In [1]: import numpy as np

In [2]: import numpy.linalg as la

In [3]: np.set_printoptions(suppress=True, linewidth=120)

In [4]: rd = lambda a: np.round(a, 3) + 0

In [5]: A = np.array([[4.0, 4.0, 0.0, 0.0, 0.0],
   ...:     [4.0, -2.0, 4.0, 0.0, 0.0],
   ...:     [0.0, 4.0, 2.0, 4.0, 0.0],
   ...:     [0.0, 0.0, 4.0, 2.0, 4.0],
   ...:     [0.0, 0.0, 0.0, 4.0, -1.0]])

In [6]: A
Out[6]: 
array([[ 4.,  4.,  0.,  0.,  0.],
       [ 4., -2.,  4.,  0.,  0.],
       [ 0.,  4.,  2.,  4.,  0.],
       [ 0.,  0.,  4.,  2.,  4.],
       [ 0.,  0.,  0.,  4., -1.]])

In [7]: np.all(la.eigvalsh(A) > 0)
Out[7]: np.False_

In [8]: [round(float(la.det(A[:i, :i])), 2) + 0 for i in range(1, 6)]
Out[8]: [4.0, -24.0, -112.0, 160.0, 1632.0]

In [9]: rd(la.eigvalsh(A).min())
Out[9]: np.float64(-6.433)

In [10]: rng = np.random.default_rng(28025)

In [11]: labels = rng.permutation(5)

In [12]: labels
Out[12]: array([3, 0, 1, 2, 4])

In [13]: Y = A[labels][:, labels]

In [14]: np.trace(Y)
Out[14]: np.float64(5.0)

In [15]: np.diag(Y)
Out[15]: array([ 2.,  4., -2.,  2., -1.])

In [16]: Y
Out[16]: 
array([[ 2.,  0.,  0.,  4.,  4.],
       [ 0.,  4.,  4.,  0.,  0.],
       [ 0.,  4., -2.,  4.,  0.],
       [ 4.,  0.,  4.,  2.,  0.],
       [ 4.,  0.,  0.,  0., -1.]])

In [17]: w, vecs = la.eigh(Y)

In [18]: x = np.array([0, 0, 1, 2, 2])

In [19]: (np.sign(vecs[:, -1].round(6)) == np.sign(vecs[0, -1].round(6))).astype(int)
Out[19]: array([1, 1, 1, 1, 1])

In [20]: x @ Y @ x
Out[20]: np.float64(18.0)

In [21]: np.abs(Y).sum(axis=1).max(), rd(np.abs(w).max())
Out[21]: (np.float64(10.0), np.float64(8.16))

In [22]: q, vecs = la.qr(A[:, :2])[0], la.qr(A[:, 2:])[0]

In [23]: sigma = la.svd(q.T @ vecs, compute_uv=False)

In [24]: rd(sigma)
Out[24]: array([0.844, 0.38 ])

In [25]: rd(la.norm(q @ q.T - vecs @ vecs.T, 2))
Out[25]: np.float64(1.0)

In [26]: rd(np.degrees(np.arccos(sigma.clip(0, 1))))
Out[26]: array([32.461, 67.637])

In [27]: E = np.load("w.npy")

In [28]: E
Out[28]: 
array([[3, 1, 0, 0],
       [4, 0, 0, 0],
       [0, 0, 3, 1],
       [0, 0, 4, 0]])

In [29]: (E + E.T) / 2
Out[29]: 
array([[3. , 2.5, 0. , 0. ],
       [2.5, 0. , 0. , 0. ],
       [0. , 0. , 3. , 2.5],
       [0. , 0. , 2.5, 0. ]])

In [30]: np.allclose(E @ E.T, E.T @ E)
Out[30]: False

In [31]: rd(la.det(E))
Out[31]: np.float64(16.0)

In [32]: np.allclose(E, E.T)
Out[32]: False

In [33]: (E - E.T) / 2
Out[33]: 
array([[ 0. , -1.5,  0. ,  0. ],
       [ 1.5,  0. ,  0. ,  0. ],
       [ 0. ,  0. ,  0. , -1.5],
       [ 0. ,  0. ,  1.5,  0. ]])

In [34]: w, vecs = la.eig(E)

In [35]: np.prod(w)
Out[35]: np.float64(16.0)

In [36]: rd(np.sort(la.eigvals(E.T)))
Out[36]: array([-1., -1.,  4.,  4.])

In [37]: rd(np.sort(la.eigvals(la.inv(E))))
Out[37]: array([-1.  , -1.  ,  0.25,  0.25])

In [38]: theta = np.radians(135)

In [39]: r_ = np.eye(5)

In [40]: r_[3, 3] = r_[4, 4] = np.cos(theta)

In [41]: r_[3, 4], r_[4, 3] = -np.sin(theta), np.sin(theta)

In [42]: rd(r_)
Out[42]: 
array([[ 1.   ,  0.   ,  0.   ,  0.   ,  0.   ],
       [ 0.   ,  1.   ,  0.   ,  0.   ,  0.   ],
       [ 0.   ,  0.   ,  1.   ,  0.   ,  0.   ],
       [ 0.   ,  0.   ,  0.   , -0.707, -0.707],
       [ 0.   ,  0.   ,  0.   ,  0.707, -0.707]])

In [43]: Y = A @ r_.T

In [44]: rd(la.det(r_)), rd(np.trace(r_))
Out[44]: (np.float64(1.0), np.float64(1.586))

In [45]: np.allclose(A @ A.T, Y @ Y.T)
Out[45]: True

In [46]: rd(Y)
Out[46]: 
array([[ 4.   ,  4.   ,  0.   ,  0.   ,  0.   ],
       [ 4.   , -2.   ,  4.   ,  0.   ,  0.   ],
       [ 0.   ,  4.   ,  2.   , -2.828,  2.828],
       [ 0.   ,  0.   ,  4.   , -4.243, -1.414],
       [ 0.   ,  0.   ,  0.   , -2.121,  3.536]])

In [47]: Y = np.array([[0, 2, 0], [-1, -2, 1]])

In [48]: cent = np.kron(Y, E)

In [49]: cent.shape
Out[49]: (8, 12)

In [50]: data = np.load("x.npy")

In [51]: data
Out[51]: 
array([[-3,  4, -4,  2, -3, -2,  2, -4, -4,  2, -1],
       [-5,  3, -3,  5,  3,  1, -4, -2,  3, -4, -1],
       [ 5, -4,  4, -5,  3, -5,  1,  4, -2, -3, -2],
       [-3,  1, -1,  3, -4, -1,  3, -1, -3,  5, -2],
       [ 1,  1, -1, -2,  2, -5, -2,  0,  5,  5,  1],
       [-1,  4, -4,  5,  1, -3,  0,  1,  3, -3,  2],
       [-5, -2,  2,  4,  2,  2,  3,  5,  1, -1, -5],
       [-1, -5,  5, -4, -4, -4, -4, -1,  4, -3, -4],
       [-1,  1, -1, -5, -1,  0, -2,  1, -1, -4, -1],
       [-1,  5, -5, -2,  3,  2, -3, -2,  4, -3,  1],
       [-2,  0,  0,  4, -2, -1, -5,  3,  3, -1,  1],
       [ 1,  4, -4,  0,  2,  4, -3,  4,  1, -1, -5]])

In [52]: Uu, sigma, vt = la.svd(data)

In [53]: vecs = vt[:(sigma > 1e-8).sum()]

In [54]: x = data[10] + 4 * data[1] + rng.integers(2) * np.eye(11)[10]

In [55]: x
Out[55]: array([-22.,  12., -12.,  24.,  10.,   3., -21.,  -5.,  15., -17.,  -2.])

In [56]: la.matrix_rank(np.vstack([data, x]))
Out[56]: np.int64(10)

In [57]: rd(vecs.T @ vecs)
Out[57]: 
array([[ 1. ,  0. ,  0. ,  0. ,  0. ,  0. ,  0. ,  0. ,  0. ,  0. ,  0. ],
       [ 0. ,  0.5, -0.5,  0. ,  0. ,  0. ,  0. ,  0. ,  0. ,  0. ,  0. ],
       [ 0. , -0.5,  0.5,  0. ,  0. ,  0. ,  0. ,  0. ,  0. ,  0. ,  0. ],
       [ 0. ,  0. ,  0. ,  1. ,  0. ,  0. ,  0. ,  0. ,  0. ,  0. ,  0. ],
       [ 0. ,  0. ,  0. ,  0. ,  1. ,  0. ,  0. ,  0. ,  0. ,  0. ,  0. ],
       [ 0. ,  0. ,  0. ,  0. ,  0. ,  1. ,  0. ,  0. ,  0. ,  0. ,  0. ],
       [ 0. ,  0. ,  0. ,  0. ,  0. ,  0. ,  1. ,  0. ,  0. ,  0. ,  0. ],
       [ 0. ,  0. ,  0. ,  0. ,  0. ,  0. ,  0. ,  1. ,  0. ,  0. ,  0. ],
       [ 0. ,  0. ,  0. ,  0. ,  0. ,  0. ,  0. ,  0. ,  1. ,  0. ,  0. ],
       [ 0. ,  0. ,  0. ,  0. ,  0. ,  0. ,  0. ,  0. ,  0. ,  1. ,  0. ],
       [ 0. ,  0. ,  0. ,  0. ,  0. ,  0. ,  0. ,  0. ,  0. ,  0. ,  1. ]])

In [58]: np.allclose(vecs.T @ vecs @ x, x)
Out[58]: True
